% python3 -q
>>> import numpy as np
>>> from numpy import linalg as LA
>>> np.set_printoptions(suppress=True, linewidth=200)
>>> mat = np.array([[0.0, 0.0, 0.0, -3.0],
...     [0.0, 0.0, 0.0, 2.0],
...     [0.0, 0.0, 0.0, 2.0],
...     [-3.0, 2.0, 2.0, 0.0]])
>>> # columns 1 and 2 are equal
>>> rk = LA.matrix_rank(mat)
>>> rk
np.int64(2)
>>> ns = LA.svd(mat)[2][rk:].T
>>> [int(LA.matrix_rank(np.delete(mat, i, axis=0))) for i in range(4)]
[2, 2, 2, 1]
>>> ns.shape
(4, 2)
>>> [int(LA.matrix_rank(mat[:i])) for i in range(1, len(mat) + 1)]
[1, 1, 1, 2]
>>> np.round(ns @ ns.T, 2)
array([[ 0.47,  0.35,  0.35,  0.  ],
       [ 0.35,  0.76, -0.24,  0.  ],
       [ 0.35, -0.24,  0.76,  0.  ],
       [ 0.  ,  0.  ,  0.  ,  0.  ]])
>>> M = np.array([[0.4, -1.1, 1.8],
...     [-0.1, 0.5, 0.2],
...     [-1.9, -1.0, -0.6],
...     [2.0, 0.9, -0.9],
...     [1.2, 0.1, -1.5],
...     [0.7, 0.3, -2.4],
...     [-0.2, -0.8, -0.7],
...     [0.7, -0.7, -0.8],
...     [-1.5, -0.6, 0.5],
...     [0.3, 0.0, -2.6],
...     [-1.2, 0.4, 0.6],
...     [-0.2, 1.7, 0.2],
...     [-1.1, 1.0, 1.0],
...     [-0.3, 0.1, 0.6],
...     [-0.8, -0.3, 0.4],
...     [2.4, -0.5, 0.3],
...     [-2.2, 0.4, 0.2],
...     [-1.1, 0.8, -1.3],
...     [-0.2, 0.6, -1.8]])
>>> rng = np.random.default_rng(67)
>>> M[:, 1] = -1 * M[:, 2] + 0.1 * rng.normal(size=19)
>>> M.round(2)
array([[ 0.4 , -1.86,  1.8 ],
       [-0.1 , -0.2 ,  0.2 ],
       [-1.9 ,  0.59, -0.6 ],
       [ 2.  ,  0.86, -0.9 ],
       [ 1.2 ,  1.64, -1.5 ],
       [ 0.7 ,  2.48, -2.4 ],
       [-0.2 ,  0.75, -0.7 ],
       [ 0.7 ,  0.87, -0.8 ],
       [-1.5 , -0.61,  0.5 ],
       [ 0.3 ,  2.69, -2.6 ],
       [-1.2 , -0.66,  0.6 ],
       [-0.2 , -0.22,  0.2 ],
       [-1.1 , -0.88,  1.  ],
       [-0.3 , -0.73,  0.6 ],
       [-0.8 , -0.56,  0.4 ],
       [ 2.4 , -0.41,  0.3 ],
       [-2.2 , -0.02,  0.2 ],
       [-1.1 ,  1.3 , -1.3 ],
       [-0.2 ,  1.88, -1.8 ]])
>>> W2 = M[[8, 13]].astype(float)
>>> for _ in range(3):
...     lab = LA.norm(M[:, None] - W2, axis=-1).argmin(axis=1)
...     W2 = np.array([M[lab == j].mean(axis=0) for j in range(2)])
... 
>>> lab
array([0, 0, 0, 1, 1, 1, 1, 1, 0, 1, 0, 0, 0, 0, 0, 1, 0, 1, 1])
>>> np.bincount(lab)
array([10,  9])
>>> np.round(W2[1] - W2[0], 2)
array([ 1.53,  1.86, -1.79])
>>> np.abs(W2[1] - W2[0]).argmax()
np.int64(1)
>>> lab = M[:, 1] > np.median(M[:, 1])
>>> u = M[lab].mean(axis=0) - M[~lab].mean(axis=0)
>>> lab.astype(int)
array([0, 0, 1, 1, 1, 1, 1, 1, 0, 1, 0, 0, 0, 0, 0, 0, 0, 1, 1])
>>> np.argsort(-np.abs(u).round(6), kind="stable")
array([1, 2, 0])
>>> Xs = (M - M.mean(axis=0)) / M.std(axis=0)
>>> np.round(Xs.std(axis=0), 2)
array([1., 1., 1.])
>>> coef = LA.lstsq(np.delete(Xs, 0, axis=1), Xs[:, 0])[0]
>>> round(float(1 - np.var(Xs[:, 0] - np.delete(Xs, 0, axis=1) @ coef)), 2)
0.12
>>> np.abs(coef).argmax()
np.int64(1)
>>> x = np.array([3, 1, 3])
>>> y = M @ x
>>> np.round(LA.pinv(M) @ M, 2) + 0
array([[1., 0., 0.],
       [0., 1., 0.],
       [0., 0., 1.]])
>>> np.round(LA.solve(M.T @ M, M.T @ y), 2)
array([3., 1., 3.])
>>> y = y + 0.05 * rng.normal(size=19)
>>> y.round(2)
array([ 4.72,  0.01, -6.9 ,  4.21,  0.73, -2.58, -1.99,  0.6 , -3.57, -4.25, -2.49, -0.23, -1.27,  0.18, -1.78,  7.68, -6.04, -6.  , -4.17])
>>> coef, *_ = LA.lstsq(M, y)
>>> coef.round()
array([3., 1., 3.])
>>> G = M.T @ M
>>> G.round(2)
array([[ 27.85,   5.52,  -5.68],
       [  5.52,  29.87, -28.64],
       [ -5.68, -28.64,  27.58]])
>>> np.round(np.diag(G), 2)
array([27.85, 29.87, 27.58])
>>> LA.matrix_rank(G)
np.int64(3)
>>> np.round(LA.svd(M, compute_uv=False) ** 2, 2)
array([59.37, 25.87,  0.06])
>>> round(np.trace(G), 2), np.round((M ** 2).sum(), 2)
(np.float64(85.3), np.float64(85.3))
>>> W2 = np.array([[-1, -2, 0], [0, 2, 3]])
>>> X = np.repeat(W2, 17 // 2, axis=0)
>>> X = X + 0.02 * rng.normal(size=X.shape)
>>> X.round(2) + 0
array([[-1.02, -1.98,  0.  ],
       [-1.02, -1.99, -0.02],
       [-1.  , -2.01, -0.03],
       [-1.04, -2.01,  0.  ],
       [-0.99, -2.02, -0.01],
       [-1.  , -2.01, -0.01],
       [-0.98, -1.99,  0.03],
       [-0.98, -1.98,  0.01],
       [-0.03,  2.01,  3.02],
       [ 0.  ,  2.  ,  2.99],
       [-0.01,  2.02,  2.99],
       [-0.04,  2.  ,  2.99],
       [-0.02,  2.01,  2.95],
       [ 0.  ,  1.99,  2.98],
       [-0.01,  2.  ,  3.04],
       [ 0.  ,  2.  ,  3.02]])
>>> Xs = (X - X.mean(axis=0)) / X.std(axis=0)
>>> np.argwhere(np.abs(Xs) > 2)
array([], shape=(0, 2), dtype=int64)
>>> coef = LA.lstsq(np.delete(Xs, 0, axis=1), Xs[:, 0])[0]
>>> np.abs(coef).argmax()
np.int64(1)
>>> Xs = X - X.mean(axis=0)
>>> U, sigma, VT = LA.svd(Xs, full_matrices=False)
>>> np.round(VT[0] * np.sign(VT[0, np.abs(VT[0]).argmax()]), 2)
array([0.19, 0.78, 0.59])
>>> round(float((sigma ** 2).sum() ** 2 / (sigma ** 4).sum()), 2)
1.0
>>> np.round(np.abs(VT[-1]), 2)
array([0.87, 0.14, 0.47])
>>> np.abs(U[:, 0]).argmax()
np.int64(2)
>>> lab = X[:, 0] > np.median(X[:, 0])
>>> u = X[lab].mean(axis=0) - X[~lab].mean(axis=0)
>>> ((X - X.mean(axis=0)) @ u > 0).astype(int)
array([0, 0, 0, 0, 0, 0, 0, 0, 1, 1, 1, 1, 1, 1, 1, 1])
>>> u.round(2)
array([0.99, 4.  , 3.  ])
>>> np.argsort(-np.abs(u).round(6), kind="stable")
array([1, 2, 0])
>>> t = np.deg2rad(47)
>>> F = np.eye(4)
>>> F[np.ix_([2, 3], [2, 3])] = [[np.cos(t), -np.sin(t)], [np.sin(t), np.cos(t)]]
>>> F.round(2)
array([[ 1.  ,  0.  ,  0.  ,  0.  ],
       [ 0.  ,  1.  ,  0.  ,  0.  ],
       [ 0.  ,  0.  ,  0.68, -0.73],
       [ 0.  ,  0.  ,  0.73,  0.68]])
>>> x = np.array([9, 4, 5])
>>> LA.norm(M @ x) <= LA.norm(M, 2) * LA.norm(x) + 1e-9
np.True_
>>> np.sign((M @ x).round(6))
array([ 1., -1., -1.,  1.,  1.,  1., -1.,  1., -1.,  1., -1., -1., -1., -1., -1.,  1., -1., -1., -1.])
>>> np.round(M @ np.ones(3), 2)
array([ 0.34, -0.1 , -1.91,  1.96,  1.34,  0.78, -0.15,  0.77, -1.61,  0.39, -1.26, -0.22, -0.98, -0.43, -0.96,  2.29, -2.02, -1.1 , -0.12])
>>> (M @ x).argmax()
np.int64(15)
>>> (F != 0).astype(int)
array([[1, 0, 0, 0],
       [0, 1, 0, 0],
       [0, 0, 1, 1],
       [0, 0, 1, 1]])
>>> round(float(LA.det(F)), 2)
1.0
>>> np.round(F @ F, 2)
array([[ 1.  ,  0.  ,  0.  ,  0.  ],
       [ 0.  ,  1.  ,  0.  ,  0.  ],
       [ 0.  ,  0.  , -0.07, -1.  ],
       [ 0.  ,  0.  ,  1.  , -0.07]])
>>> np.flatnonzero(LA.matrix_power((F != 0) + (F.T != 0) + np.eye(4), 4)[1])
array([1])
>>> (LA.matrix_power((F != 0) + (F.T != 0) + np.eye(4), 4) > 0).astype(int)
array([[1, 0, 0, 0],
       [0, 1, 0, 0],
       [0, 0, 1, 1],
       [0, 0, 1, 1]])
>>> x = np.array([9, 8, 0, 8])
>>> [p for p in range(1, 25) if np.allclose(LA.matrix_power(F, p), np.eye(4))]
[]
>>> np.round(LA.inv(F), 2)
array([[ 1.  ,  0.  ,  0.  ,  0.  ],
       [ 0.  ,  1.  ,  0.  ,  0.  ],
       [ 0.  ,  0.  ,  0.68,  0.73],
       [-0.  , -0.  , -0.73,  0.68]])
>>> np.round(LA.norm(x), 2), np.round(LA.norm(F @ x), 2)
(np.float64(14.46), np.float64(14.46))
>>> np.round(np.sort(np.abs(np.degrees(np.angle(LA.eigvals(F))))), 2)
array([ 0.,  0., 47., 47.])
>>> round(LA.det(F), 2)
np.float64(1.0)
